% python3 -q
>>> import numpy as np
>>> from numpy import linalg as LA
>>> np.set_printoptions(precision=2, suppress=True, linewidth=120, sign=" ")
>>> arr = np.loadtxt("mat.csv", delimiter=",")
>>> print(arr)
[[ 0. -3.  2.  0. -1.  1. -1.  2. -1.]
 [-2.  0.  3. -3.  3. -3.  1.  2.  2.]
 [ 1.  1.  0. -3.  0.  1.  0. -3. -1.]
 [-1.  2. -1.  2. -2.  1.  2.  2.  2.]
 [-2. -1.  0.  0.  3.  2. -3. -3.  2.]
 [ 0. -2.  2. -3. -2.  3.  2.  2. -1.]
 [ 1.  2.  2.  0. -3.  0.  1. -1.  1.]
 [-1.  1. -1.  1.  1.  1.  1.  0.  3.]
 [-2.  3.  2.  0. -2. -3.  2.  3. -2.]]
>>> x = np.array([-7, 0, 3, 2, -7, -3, 7, -3, -4])
>>> print(LA.norm(arr @ x) <= LA.norm(arr, 2) * LA.norm(x) + 1e-9)
True
>>> print((arr * x).sum(axis=1))
[  1.  -2.  -3.  19. -33.  17.  26.  -9.  56.]
>>> print(arr @ np.ones(9))
[-1.  3. -4.  7. -2.  1.  3.  6.  1.]
>>> print(arr @ (2 * x))
[  2.  -4.  -6.  38. -66.  34.  52. -18. 112.]
>>> print(arr[0] @ arr[5])
18.0
>>> print(round(LA.norm(arr[0], 1), 2), round(float(LA.norm(arr[0], np.inf)), 2))
11.0 3.0
>>> print(np.round(LA.norm(arr, 1), 2), round(LA.norm(arr, np.inf), 2))
18.0 19.0
>>> print(LA.norm(arr, axis=1))
[ 4.58  7.    4.69  5.2   6.32  6.24  4.58  4.    6.86]
>>> print(np.round(LA.norm(arr[0] - arr[5]), 2))
4.9
>>> def softmax(z):
...     e = np.exp(z - z.max(axis=-1, keepdims=True))
...     return e / e.sum(axis=-1, keepdims=True)
... 
>>> print(np.round(softmax(10 * arr[6]), 2) + 0)
[ 0.   0.5  0.5  0.   0.   0.   0.   0.   0. ]
>>> print(np.round(softmax(arr[6] + -3), 2) + 0)
[ 0.11  0.29  0.29  0.04  0.    0.04  0.11  0.01  0.11]
>>> scores = arr @ arr.T / np.sqrt(9)
>>> print(np.round(softmax(scores), 2) + 0)
[[ 0.73  0.    0.    0.    0.    0.27  0.    0.    0.  ]
 [ 0.    1.    0.    0.    0.    0.    0.    0.    0.  ]
 [ 0.    0.    0.99  0.    0.    0.    0.    0.    0.  ]
 [ 0.    0.    0.    0.98  0.    0.    0.    0.01  0.01]
 [ 0.    0.    0.    0.    1.    0.    0.    0.    0.  ]
 [ 0.    0.    0.    0.    0.    1.    0.    0.    0.  ]
 [ 0.    0.    0.    0.02  0.    0.    0.94  0.    0.03]
 [ 0.    0.01  0.    0.25  0.07  0.    0.    0.67  0.  ]
 [ 0.    0.    0.    0.    0.    0.    0.    0.    1.  ]]
>>> print(softmax(scores).round(6).argmax(axis=1))
[ 0  1  2  3  4  5  6  7  8]
>>> print(np.round(softmax(scores + np.triu(np.full(scores.shape, -np.inf), 1)), 2) + 0)
[[ 1.    0.    0.    0.    0.    0.    0.    0.    0.  ]
 [ 0.    1.    0.    0.    0.    0.    0.    0.    0.  ]
 [ 0.    0.    1.    0.    0.    0.    0.    0.    0.  ]
 [ 0.    0.    0.    1.    0.    0.    0.    0.    0.  ]
 [ 0.    0.    0.    0.    1.    0.    0.    0.    0.  ]
 [ 0.    0.    0.    0.    0.    1.    0.    0.    0.  ]
 [ 0.    0.    0.    0.02  0.    0.    0.97  0.    0.  ]
 [ 0.    0.01  0.    0.25  0.07  0.    0.    0.67  0.  ]
 [ 0.    0.    0.    0.    0.    0.    0.    0.    1.  ]]
>>> r0 = np.array([3, 0])
>>> print(np.array([np.convolve(row, r0, "same") for row in arr]))
[[ 0. -9.  6.  0. -3.  3. -3.  6. -3.]
 [-6.  0.  9. -9.  9. -9.  3.  6.  6.]
 [ 3.  3.  0. -9.  0.  3.  0. -9. -3.]
 [-3.  6. -3.  6. -6.  3.  6.  6.  6.]
 [-6. -3.  0.  0.  9.  6. -9. -9.  6.]
 [ 0. -6.  6. -9. -6.  9.  6.  6. -3.]
 [ 3.  6.  6.  0. -9.  0.  3. -3.  3.]
 [-3.  3. -3.  3.  3.  3.  3.  0.  9.]
 [-6.  9.  6.  0. -6. -9.  6.  9. -6.]]
>>> print(np.cross(arr[0, :3], arr[6, :3]))
[-10.   2.   3.]
>>> print(np.correlate(arr[0], arr[6], "full"))
[ 0. -3.  5. -5.  1. 11. -9. -2. -3.  1.  2. -6.  2.  3.  1.  0. -1.]
>>> Z = np.array([[1, 0, -3, -1], [3, -1, 2, -1]])
>>> data = np.repeat(Z, 10 // 2, axis=0)
>>> rng = np.random.default_rng(15)
>>> data = data + 0.1 * rng.normal(size=data.shape)
>>> print(data)
[[ 0.86 -0.09 -2.96 -1.05]
 [ 1.05  0.08 -3.14 -0.9 ]
 [ 0.94  0.21 -2.93 -1.05]
 [ 1.02  0.02 -2.97 -0.86]
 [ 1.05  0.17 -2.94 -1.02]
 [ 2.85 -1.16  2.02 -0.93]
 [ 3.14 -1.06  2.01 -1.08]
 [ 2.96 -1.23  2.07 -1.07]
 [ 2.99 -0.96  2.03 -1.13]
 [ 3.15 -0.92  2.05 -1.07]]
>>> Ac = data - data.mean(axis=0)
>>> vecs = LA.svd(Ac)[2][:2]
>>> out = Ac - Ac @ vecs.T @ vecs
>>> print(np.diag(vecs.T @ vecs))
[ 0.48  0.67  0.83  0.03]
>>> print(LA.norm(out, axis=1).round(6).argmax())
2
>>> print(round(float(LA.norm(out) / LA.norm(Ac)), 2))
0.04
>>> print(out.std(axis=0))
[ 0.06  0.04  0.03  0.07]
>>> print(np.argsort(-LA.norm(data, axis=0).round(6), kind="stable")[:3])
[ 2  0  3]
>>> print(np.abs(LA.svd(data)[2][-1]))
[ 0.41  0.04  0.16  0.9 ]
>>> print([round(float(x), 2) for x in LA.svd(data, compute_uv=False)[:3]])
[9.05, 7.08, 0.39]
>>> print(round(np.log10(LA.cond(data))))
2
>>> idx = data[:, 0] > np.median(data[:, 0])
>>> r0 = data[idx].mean(axis=0) - data[~idx].mean(axis=0)
>>> print((((data - data.mean(axis=0)) @ r0 > 0) == idx).mean())
1.0
>>> print(r0)
[ 2.03 -1.14  5.02 -0.08]
>>> x = np.array([1, 3, 2, -2])
>>> h1 = np.maximum(data @ x, 0)
>>> print(np.tanh(data @ x))
[-1.   -1.   -0.97 -1.   -0.98  1.    1.    1.    1.    1.  ]
>>> print(data.T @ h1)
[ 90.97 -31.74  61.23 -31.88]
>>> print(data * (h1 > 1e-9)[:, None])
[[ 0.   -0.   -0.   -0.  ]
 [ 0.    0.   -0.   -0.  ]
 [ 0.    0.   -0.   -0.  ]
 [ 0.    0.   -0.   -0.  ]
 [ 0.    0.   -0.   -0.  ]
 [ 2.85 -1.16  2.02 -0.93]
 [ 3.14 -1.06  2.01 -1.08]
 [ 2.96 -1.23  2.07 -1.07]
 [ 2.99 -0.96  2.03 -1.13]
 [ 3.15 -0.92  2.05 -1.07]]
>>> print(h1)
[ 0.    0.    0.    0.    0.    5.28  6.14  5.57  6.46  6.61]
>>> m1 = np.loadtxt("layer9.csv", delimiter=",")
>>> print(m1)
[[ 1.    0.    0.    0.    0.    0.    0.    0.  ]
 [ 0.   -0.5   0.    0.    0.   -0.87  0.    0.  ]
 [ 0.    0.    1.    0.    0.    0.    0.    0.  ]
 [ 0.    0.    0.    1.    0.    0.    0.    0.  ]
 [ 0.    0.    0.    0.    1.    0.    0.    0.  ]
 [ 0.    0.87  0.    0.    0.   -0.5   0.    0.  ]
 [ 0.    0.    0.    0.    0.    0.    1.    0.  ]
 [ 0.    0.    0.    0.    0.    0.    0.    1.  ]]
>>> print((LA.matrix_power((m1 != 0) + (m1.T != 0) + np.eye(8), 8) > 0).astype(int))
[[ 1  0  0  0  0  0  0  0]
 [ 0  1  0  0  0  1  0  0]
 [ 0  0  1  0  0  0  0  0]
 [ 0  0  0  1  0  0  0  0]
 [ 0  0  0  0  1  0  0  0]
 [ 0  1  0  0  0  1  0  0]
 [ 0  0  0  0  0  0  1  0]
 [ 0  0  0  0  0  0  0  1]]
>>> print(np.sort(LA.eigvals(m1).real))
[-0.5 -0.5  1.   1.   1.   1.   1.   1. ]
>>> print(m1 @ m1)
[[ 1.    0.    0.    0.    0.    0.    0.    0.  ]
 [ 0.   -0.5   0.    0.    0.    0.87  0.    0.  ]
 [ 0.    0.    1.    0.    0.    0.    0.    0.  ]
 [ 0.    0.    0.    1.    0.    0.    0.    0.  ]
 [ 0.    0.    0.    0.    1.    0.    0.    0.  ]
 [ 0.   -0.87  0.    0.    0.   -0.5   0.    0.  ]
 [ 0.    0.    0.    0.    0.    0.    1.    0.  ]
 [ 0.    0.    0.    0.    0.    0.    0.    1.  ]]
>>> print(round(LA.det(m1), 2))
1.0
>>> print((m1 != 0).astype(int))
[[ 1  0  0  0  0  0  0  0]
 [ 0  1  0  0  0  1  0  0]
 [ 0  0  1  0  0  0  0  0]
 [ 0  0  0  1  0  0  0  0]
 [ 0  0  0  0  1  0  0  0]
 [ 0  1  0  0  0  1  0  0]
 [ 0  0  0  0  0  0  1  0]
 [ 0  0  0  0  0  0  0  1]]
>>> r0 = np.array([2, 1, 0, 1, 2, 2, 2, 0])
>>> out = m1 + np.outer(r0, np.eye(8)[2])
>>> print(LA.matrix_rank(out - m1))
1
>>> print(LA.matrix_rank(LA.inv(out) - LA.inv(m1), tol=1e-8))
1
>>> M = np.loadtxt("dump.csv", delimiter=",")
>>> print(M)
[[-0.77 -0.13  0.32  0.54]
 [ 0.05 -0.24  0.85 -0.47]
 [-0.33 -0.75 -0.42 -0.4 ]
 [ 0.55 -0.61  0.11  0.57]]
>>> print(np.round(softmax(10 * M[0]), 2) + 0)
[ 0.    0.    0.09  0.91]
>>> print(softmax(M[0] + 3))
[ 0.1   0.2   0.31  0.39]
>>> print(softmax(M[0]))
[ 0.1   0.2   0.31  0.39]
>>> scores = M @ M.T / np.sqrt(4)
>>> print(softmax(scores + np.triu(np.full(scores.shape, -np.inf), 1)))
[[ 1.    0.    0.    0.  ]
 [ 0.38  0.62  0.    0.  ]
 [ 0.27  0.27  0.45  0.  ]
 [ 0.22  0.22  0.22  0.35]]
>>> print(softmax(scores).round(6).argmax(axis=1))
[ 0  1  2  3]
>>> print(softmax(scores))
[[ 0.35  0.22  0.22  0.22]
 [ 0.22  0.35  0.22  0.22]
 [ 0.22  0.22  0.35  0.22]
 [ 0.22  0.22  0.22  0.35]]
>>> print(LA.norm(M, axis=0))
[ 1.  1.  1.  1.]
>>> print(round(LA.norm(M[1], 1), 2), np.round(LA.norm(M[1], np.inf), 2))
1.61 0.85
>>> print(round(M[1] @ M[0], 2))
-0.0
>>> print(np.round(LA.norm(M[1] - M[0]), 2))
1.41
>>> print(round(LA.norm(M, 1), 2), round(LA.norm(M, np.inf), 2))
1.98 1.89
>>> r0 = np.array([2, 3])
>>> print(np.convolve(M[2], r0))
[-0.66 -2.48 -3.07 -2.05 -1.2 ]
>>> print(np.array([np.convolve(row, r0, "same") for row in M]))
[[-1.53 -2.56  0.24  2.03]
 [ 0.11 -0.32  0.97  1.59]
 [-0.66 -2.48 -3.07 -2.05]
 [ 1.1   0.43 -1.6   1.46]]
>>> print(np.round(np.correlate(M[2], M[3], "full"), 2) + 0)
[-0.19 -0.46 -0.12  0.   -0.2   0.02 -0.22]
>>> print(np.round(M.T @ M, 2) + 0)
[[ 1.  0.  0.  0.]
 [ 0.  1.  0.  0.]
 [ 0.  0.  1.  0.]
 [ 0.  0.  0.  1.]]
>>> print(LA.norm(M, axis=0))
[ 1.  1.  1.  1.]
>>> F = np.array([[-1, 2, -1, 2], [0, 3, 0, 3], [-1, 2, -1, 2], [0, 3, 0, 3]])
>>> print(LA.cond(F) > 100)
True
>>> print(round(float(LA.norm(F, 2) / LA.norm(F)), 2))
0.98
>>> idx = rng.permutation(4)
>>> print(idx)
[ 2  1  3  0]
>>> out = F[idx][:, idx]
>>> print(np.round(np.sort(np.abs(LA.eigvals(out))), 2) + 0)
[ 0.  0.  2.  6.]
>>> print(out)
[[-1  2  2 -1]
 [ 0  3  3  0]
 [ 0  3  3  0]
 [-1  2  2 -1]]
>>> print(np.trace(out))
4
>>> rank = LA.matrix_rank(F)
>>> print(rank)
2
>>> N = LA.svd(F)[2][rank:].T
>>> print(np.round(F @ N, 2) + 0)
[[ 0.  0.]
 [ 0.  0.]
 [ 0.  0.]
 [ 0.  0.]]
>>> print(np.allclose(F @ N, 0))
True
>>> print(N.shape)
(4, 2)
>>> x = np.array([1, 1, 1, 2])
>>> rhs = data @ x
>>> c, lr = np.zeros(4), 1 / LA.norm(data, 2) ** 2
>>> for i in range(6):
...     c -= lr * data.T @ (data @ c - rhs)
...     if i % 2 == 0: print(i, round(LA.norm(data @ c - rhs), 2))
... 
0 2.63
2 0.8
4 0.7
>>> print(np.round(LA.cond(data), 2))
34.99
>>> s = 20 * 0.7 ** np.arange(5)
>>> E = rng.normal(size=(35, 5)) * rng.permutation(s)
>>> print(E)
[[ -4.17   1.1   -9.85   8.78   2.95]
 [ 19.97   6.22 -14.99   4.77   4.41]
 [-25.37   4.96  15.01   4.69  10.31]
 [-28.2   -1.7   -7.64   0.26   1.04]
 [ 22.52   5.16 -11.61   4.33  15.94]
 [  6.13 -10.33  -9.03  -0.86 -15.91]
 [ -2.77  -8.73  11.1    3.29  -0.75]
 [-25.1    1.98  -8.92  -3.3   10.88]
 [-15.14  -9.44  11.07   8.54  15.77]
 [ 15.62  14.35  -4.98  10.45  20.56]
 [ -6.85   2.83 -18.02  -4.93   5.55]
 [-23.27   1.47   6.48   0.67   9.59]
 [ 39.15   1.34  14.31   7.27  -4.28]
 [-12.98 -16.56   6.33   5.17   4.52]
 [ 42.54  10.69  11.84  -0.04  -8.34]
 [  2.79   3.65  -0.51  -1.32  -3.48]
 [ 14.61 -11.53  -4.03   0.49   7.12]
 [ 14.67  -1.36  -7.77  -5.48  11.75]
 [ 12.34   1.63  -9.75  -5.27  11.77]
 [  0.41   3.47  25.7   -7.21  -7.29]
 [  8.02   4.51 -14.16  -0.23  -5.62]
 [-10.97   2.86   3.21   5.82   6.26]
 [ 30.57  -5.42   6.17  -6.72 -16.14]
 [-27.61   4.99   2.98  -7.83  12.91]
 [ 19.49  -1.24  -3.39  -0.06 -11.99]
 [ 47.02  -3.23  -2.75  -1.58  -6.6 ]
 [-18.27   2.27 -17.42  -5.06  -8.01]
 [ 16.01  -6.89 -14.08   1.53 -11.21]
 [ -6.72   6.06   5.64   0.1   14.88]
 [ -8.6   -4.25 -24.81   0.1    6.08]
 [-13.65  12.85  14.13   4.38 -11.97]
 [  5.61   2.43 -28.84  -0.18  -2.5 ]
 [-35.1    3.29  28.59   3.55  -8.5 ]
 [ -5.43   7.63 -11.87   1.65   0.22]
 [  3.41  11.32 -21.52   5.6    2.54]]
>>> Ac = E - E.mean(axis=0)
>>> U, s, Vt = LA.svd(Ac, full_matrices=False)
>>> print(s ** 2 / (s ** 2).sum())
[ 0.57  0.24  0.11  0.06  0.03]
>>> print(np.abs(Vt[-1]))
[ 0.03  0.06  0.06  0.98  0.16]
>>> print(np.round((s ** 2).sum() ** 2 / (s ** 4).sum(), 2))
2.54
>>> print(np.abs(U[:, 0]).argmax())
25
>>> print(np.searchsorted(np.cumsum(s ** 2) / (s ** 2).sum(), 0.9) + 1)
3
>>> print(s)
[ 123.6    80.24   54.94   39.92   26.26]
